$ python -q
>>> import numpy as np
>>> from numpy import linalg as LA
>>> np.set_printoptions(precision=3, suppress=True, linewidth=200, floatmode="fixed")
>>> def tidy(a):
...     return np.round(a, 3) + 0
... 
>>> A = np.load("case9.npy")
>>> A
array([[ 7,  5,  7,  5,  5,  2],
       [ 5,  9,  8,  2,  6,  4],
       [ 7,  8, 10,  4,  5,  4],
       [ 5,  2,  4,  5,  3,  2],
       [ 5,  6,  5,  3,  6,  2],
       [ 2,  4,  4,  2,  2,  4]])
>>> # symmetric
>>> W1 = np.array([[4, 0], [4, 5], [1, -2], [-4, -4], [-5, 1], [-2, -1]])
>>> b = np.array([2, 2])
>>> act = np.maximum(A @ W1 + b, 0)
>>> LA.matrix_rank(act)
np.int64(2)
>>> tidy((act > 0).mean(axis=0))
array([0.833, 0.667])
>>> (act > 0).astype(int)
array([[1, 0],
       [1, 1],
       [1, 1],
       [0, 0],
       [1, 1],
       [1, 1]])
>>> act
array([[ 8,  0],
       [20, 25],
       [23,  7],
       [ 0,  0],
       [ 5, 14],
       [ 4,  4]])
>>> C = np.array([[3, -1], [-1, -2]])
>>> act @ C
array([[ 24,  -8],
       [ 35, -70],
       [ 62, -37],
       [  0,   0],
       [  1, -33],
       [  8, -12]])
>>> W1 @ C
array([[ 12,  -4],
       [  7, -14],
       [  5,   3],
       [ -8,  12],
       [-16,   3],
       [ -5,   4]])
>>> P = act @ LA.solve(act.T @ act, act.T)
>>> tidy(LA.eigvalsh(P))
array([0.000, 0.000, 0.000, 0.000, 1.000, 1.000])
>>> tidy(np.diag(P))
array([0.158, 0.708, 0.779, 0.000, 0.336, 0.019])
>>> rng = np.random.default_rng(881)
>>> idx = rng.integers(0, 2, 5)
>>> mat = (idx[:, None] == idx) * 2 + np.eye(5)
>>> mat
array([[3.000, 2.000, 0.000, 0.000, 0.000],
       [2.000, 3.000, 0.000, 0.000, 0.000],
       [0.000, 0.000, 3.000, 2.000, 2.000],
       [0.000, 0.000, 2.000, 3.000, 2.000],
       [0.000, 0.000, 2.000, 2.000, 3.000]])
>>> np.flatnonzero(LA.matrix_power((mat != 0) + (mat.T != 0) + np.eye(5), 5)[2])
array([2, 3, 4])
>>> mat @ mat
array([[13.000, 12.000,  0.000,  0.000,  0.000],
       [12.000, 13.000,  0.000,  0.000,  0.000],
       [ 0.000,  0.000, 17.000, 16.000, 16.000],
       [ 0.000,  0.000, 16.000, 17.000, 16.000],
       [ 0.000,  0.000, 16.000, 16.000, 17.000]])
>>> (LA.matrix_power((mat != 0) + (mat.T != 0) + np.eye(5), 5) > 0).astype(int)
array([[1, 1, 0, 0, 0],
       [1, 1, 0, 0, 0],
       [0, 0, 1, 1, 1],
       [0, 0, 1, 1, 1],
       [0, 0, 1, 1, 1]])
>>> tidy(LA.det(mat))
np.float64(35.0)
>>> L = LA.cholesky(mat)
>>> tidy(mat / np.sqrt(np.outer(np.diag(mat), np.diag(mat))))
array([[1.000, 0.667, 0.000, 0.000, 0.000],
       [0.667, 1.000, 0.000, 0.000, 0.000],
       [0.000, 0.000, 1.000, 0.667, 0.667],
       [0.000, 0.000, 0.667, 1.000, 0.667],
       [0.000, 0.000, 0.667, 0.667, 1.000]])
>>> tidy(np.diag(L) ** 2)
array([3.000, 1.667, 3.000, 1.667, 1.400])
>>> tidy(np.prod(np.diag(L)) ** 2), tidy(LA.det(mat))
(np.float64(35.0), np.float64(35.0))
>>> LA.eigvalsh(mat).min() > 0
np.True_
>>> tidy(L @ L.T)
array([[3.000, 2.000, 0.000, 0.000, 0.000],
       [2.000, 3.000, 0.000, 0.000, 0.000],
       [0.000, 0.000, 3.000, 2.000, 2.000],
       [0.000, 0.000, 2.000, 3.000, 2.000],
       [0.000, 0.000, 2.000, 2.000, 3.000]])
>>> F = np.load("data.npy")
>>> F
array([[ 1,  0,  0,  0,  0,  0,  0,  0,  0,  0],
       [ 0, -3,  0,  0,  0,  0,  0,  0,  0,  0],
       [ 0,  0,  1,  0,  0,  0,  0,  0,  0,  0],
       [ 0,  0,  0, -1,  0,  0,  0,  0,  0,  0],
       [ 0,  0,  0,  0,  4,  0,  0,  0,  0,  0],
       [ 0,  0,  0,  0,  0,  5,  0,  0,  0,  0],
       [ 0,  0,  0,  0,  0,  0, -1,  0,  0,  0],
       [ 0,  0,  0,  0,  0,  0,  0,  2,  0,  0],
       [ 0,  0,  0,  0,  0,  0,  0,  0,  0,  0],
       [ 0,  0,  0,  0,  0,  0,  0,  0,  0,  1]])
>>> # splits into 10 blocks
>>> vec = np.array([-3, 3, -3, -3, 2, 0, -2, -2, 1, 3])
>>> (F * vec).sum(axis=1)
array([-3, -9, -3,  3,  8,  0,  2, -4,  0,  3])
>>> F @ np.eye(10)[0]
array([1.000, 0.000, 0.000, 0.000, 0.000, 0.000, 0.000, 0.000, 0.000, 0.000])
>>> np.einsum("ij,j->i", F, vec)
array([-3, -9, -3,  3,  8,  0,  2, -4,  0,  3])
>>> F @ (2 * vec)
array([ -6, -18,  -6,   6,  16,   0,   4,  -8,   0,   6])
>>> np.sign((F @ vec).round(6))
array([-1, -1, -1,  1,  1,  0,  1, -1,  0,  1])
>>> J = np.loadtxt("test17.csv", delimiter=",")
>>> J
array([[19.629,  0.299,  8.417, 11.803, 14.844, 12.878, 22.748,  1.658],
       [20.376,  0.205, 10.661,  8.798, 15.309, 13.897, 20.598, -1.042],
       [19.854, -1.419, 10.002, 10.363, 14.053, 16.669, 19.640, -0.360],
       [19.835,  1.711, 10.111,  9.333, 16.880, 15.339, 20.145,  1.085],
       [19.342,  1.723, 10.482,  9.929, 16.653, 13.474, 17.679,  0.882],
       [20.466,  0.757, 12.132, 11.009, 13.343, 15.475, 18.761, -0.374],
       [20.180, -0.734, 10.677,  9.493, 15.184, 13.407, 20.780,  0.046],
       [19.392, -0.232, 10.532,  8.428, 15.719, 16.357, 17.667, -0.323],
       [19.401, -0.118,  9.135, 11.284, 14.263, 15.327, 19.046,  0.341],
       [21.369, -0.424,  7.987, 10.280, 13.689, 15.604, 19.901,  1.085],
       [21.956,  0.852, 10.471,  8.953, 12.280, 14.784, 21.337, -1.293],
       [19.694,  0.451,  9.852,  9.646, 14.403, 14.965, 20.172, -0.403],
       [20.176, -1.557, 11.551, 12.276, 15.082, 14.408, 21.145,  1.563],
       [19.869,  1.205,  9.074,  9.791, 15.720, 16.747, 20.117, -1.193],
       [21.763, -0.870,  9.666,  9.797, 15.226, 14.791, 20.646, -0.070],
       [18.533, -1.414, 11.628,  6.795, 16.209, 16.401, 19.363, -0.024],
       [19.547,  0.885, 10.598,  9.816, 14.445, 15.107, 19.237,  1.255],
       [21.130, -0.161, 10.298, 11.108, 15.016, 14.368, 19.212, -1.476],
       [20.345,  0.070, 10.784,  8.900, 15.361, 14.886, 20.327, -0.242],
       [20.089,  2.712,  9.129,  9.776, 14.537, 14.823, 20.254, -0.744],
       [19.657,  1.420,  8.006,  9.849, 14.863, 14.449, 20.296,  0.021],
       [19.677,  1.204,  9.097,  9.547, 16.177, 14.827, 19.418,  1.740],
       [18.661, -1.525, 11.506, 10.540, 15.515, 14.283, 21.265, -0.005],
       [20.995, -1.083, 10.756, 11.437, 14.304, 16.819, 19.953, -0.502],
       [22.023, -0.094,  8.679,  9.738, 15.530, 15.045, 20.753, -3.175],
       [20.639, -0.149,  9.514, 10.798, 14.810, 13.603, 22.020, -1.306],
       [20.397,  0.786, 10.579, 10.353, 15.114, 15.038, 19.449,  1.502],
       [18.362, -1.310, 11.065,  9.867, 14.270, 15.435, 20.287,  0.244],
       [21.482, -0.175,  8.509, 11.081, 14.087, 13.469, 20.216,  0.451],
       [21.965, -0.387,  9.134, 11.264, 15.396, 14.128, 20.579,  1.350],
       [19.002,  0.273,  8.792, 11.424, 14.765, 15.419, 19.014,  0.566],
       [18.949, -0.093,  9.293, 11.111, 16.952, 14.509, 19.915,  0.233],
       [20.952,  0.896, 10.195, 10.385, 14.359, 15.866, 20.130,  0.522]])
>>> def softmax(z):
...     e = np.exp(z - z.max(axis=-1, keepdims=True))
...     return e / e.sum(axis=-1, keepdims=True)
... 
>>> tidy(softmax(A[0]))
array([0.414, 0.056, 0.414, 0.056, 0.056, 0.003])
>>> tidy(softmax(10 * A[0]))
array([0.500, 0.000, 0.500, 0.000, 0.000, 0.000])
>>> tidy(softmax(A).sum(axis=1))
array([1.000, 1.000, 1.000, 1.000, 1.000, 1.000])
>>> scores = A @ A.T / np.sqrt(6)
>>> softmax(scores).round(6).argmax(axis=1)
array([2, 2, 2, 2, 2, 2])
>>> tidy(softmax(scores + np.triu(np.full(scores.shape, -np.inf), 1)))
array([[1.000, 0.000, 0.000, 0.000, 0.000, 0.000],
       [0.000, 1.000, 0.000, 0.000, 0.000, 0.000],
       [0.000, 0.000, 1.000, 0.000, 0.000, 0.000],
       [0.001, 0.000, 0.999, 0.000, 0.000, 0.000],
       [0.000, 0.003, 0.997, 0.000, 0.000, 0.000],
       [0.000, 0.017, 0.983, 0.000, 0.000, 0.000]])
>>> tidy(softmax(scores)[0] @ A)
array([ 7.000,  8.000, 10.000,  4.000,  5.000,  4.000])
>>> X = np.load("sample1.npy")
>>> X
array([[0, 0, 2, 3, 3, 1, 2, 2, 0, 0],
       [0, 0, 3, 3, 1, 3, 1, 3, 3, 3],
       [0, 0, 0, 1, 2, 2, 2, 3, 0, 2],
       [0, 0, 0, 0, 1, 1, 2, 1, 1, 2],
       [0, 0, 0, 0, 0, 0, 1, 3, 0, 0],
       [0, 0, 0, 0, 0, 0, 3, 3, 0, 3],
       [0, 0, 0, 0, 0, 0, 0, 1, 3, 0],
       [0, 0, 0, 0, 0, 0, 0, 0, 1, 3],
       [0, 0, 0, 0, 0, 0, 0, 0, 0, 0],
       [0, 0, 0, 0, 0, 0, 0, 0, 0, 0]])
>>> rk = LA.matrix_rank(X)
>>> rk
np.int64(8)
>>> ns = LA.svd(X)[2][rk:].T
>>> np.allclose(X @ ns, 0)
True
>>> LA.matrix_rank(X.T @ X), LA.matrix_rank(X @ X.T)
(np.int64(8), np.int64(8))
>>> ns.shape
(10, 2)
>>> [round(float(x), 3) for x in LA.svd(X, compute_uv=False)[:3]]
[11.019, 4.835, 4.495]
>>> LA.matrix_rank(X, rtol=0.1)
np.int64(6)
>>> Uu, sv, Vh = LA.svd(X)
>>> np.argmax(sv[:-1] / (sv[1:] + 1e-6)) + 1
np.int64(8)
>>> other = Uu[:, :8] @ np.diag(sv[:8]) @ Vh[:8]
>>> tidy(np.abs(X - other).max())
np.float64(0.0)
>>> tidy(LA.norm(X - other) / LA.norm(X))
np.float64(0.0)
>>> t = np.deg2rad(180)
>>> arr = np.eye(11)
>>> arr[np.ix_([4, 5], [4, 5])] = [[np.cos(t), -np.sin(t)], [np.sin(t), np.cos(t)]]
>>> tidy(arr)
array([[ 1.000,  0.000,  0.000,  0.000,  0.000,  0.000,  0.000,  0.000,  0.000,  0.000,  0.000],
       [ 0.000,  1.000,  0.000,  0.000,  0.000,  0.000,  0.000,  0.000,  0.000,  0.000,  0.000],
       [ 0.000,  0.000,  1.000,  0.000,  0.000,  0.000,  0.000,  0.000,  0.000,  0.000,  0.000],
       [ 0.000,  0.000,  0.000,  1.000,  0.000,  0.000,  0.000,  0.000,  0.000,  0.000,  0.000],
       [ 0.000,  0.000,  0.000,  0.000, -1.000,  0.000,  0.000,  0.000,  0.000,  0.000,  0.000],
       [ 0.000,  0.000,  0.000,  0.000,  0.000, -1.000,  0.000,  0.000,  0.000,  0.000,  0.000],
       [ 0.000,  0.000,  0.000,  0.000,  0.000,  0.000,  1.000,  0.000,  0.000,  0.000,  0.000],
       [ 0.000,  0.000,  0.000,  0.000,  0.000,  0.000,  0.000,  1.000,  0.000,  0.000,  0.000],
       [ 0.000,  0.000,  0.000,  0.000,  0.000,  0.000,  0.000,  0.000,  1.000,  0.000,  0.000],
       [ 0.000,  0.000,  0.000,  0.000,  0.000,  0.000,  0.000,  0.000,  0.000,  1.000,  0.000],
       [ 0.000,  0.000,  0.000,  0.000,  0.000,  0.000,  0.000,  0.000,  0.000,  0.000,  1.000]])
>>> tidy(LA.norm(X, axis=1))
array([5.568, 7.483, 5.099, 3.464, 3.162, 5.196, 3.162, 3.162, 0.000, 0.000])
>>> tidy(LA.norm(X, 1)), tidy(LA.norm(X, np.inf))
(np.float64(16.0), np.float64(20.0))
>>> np.prod(np.diag(X)), tidy(LA.det(X))
(np.int64(0), np.float64(0.0))
>>> [int(LA.matrix_rank(LA.matrix_power(X, p))) for p in range(1, 11)]
[8, 6, 4, 3, 2, 1, 0, 0, 0, 0]
>>> X @ X
array([[ 0,  0,  0,  2,  7,  7, 16, 23, 11, 19],
       [ 0,  0,  0,  3,  9,  9, 22, 25,  9, 30],
       [ 0,  0,  0,  0,  1,  1, 10, 15, 10, 17],
       [ 0,  0,  0,  0,  0,  0,  4,  8,  7,  6],
       [ 0,  0,  0,  0,  0,  0,  0,  1,  6,  9],
       [ 0,  0,  0,  0,  0,  0,  0,  3, 12,  9],
       [ 0,  0,  0,  0,  0,  0,  0,  0,  1,  3],
       [ 0,  0,  0,  0,  0,  0,  0,  0,  0,  0],
       [ 0,  0,  0,  0,  0,  0,  0,  0,  0,  0],
       [ 0,  0,  0,  0,  0,  0,  0,  0,  0,  0]])
>>> tidy(np.sort(LA.eigvals(X)))
array([0.000, 0.000, 0.000, 0.000, 0.000, 0.000, 0.000, 0.000, 0.000, 0.000])
>>> LA.matrix_rank(X - X[0, 0] * np.eye(10))
np.int64(8)
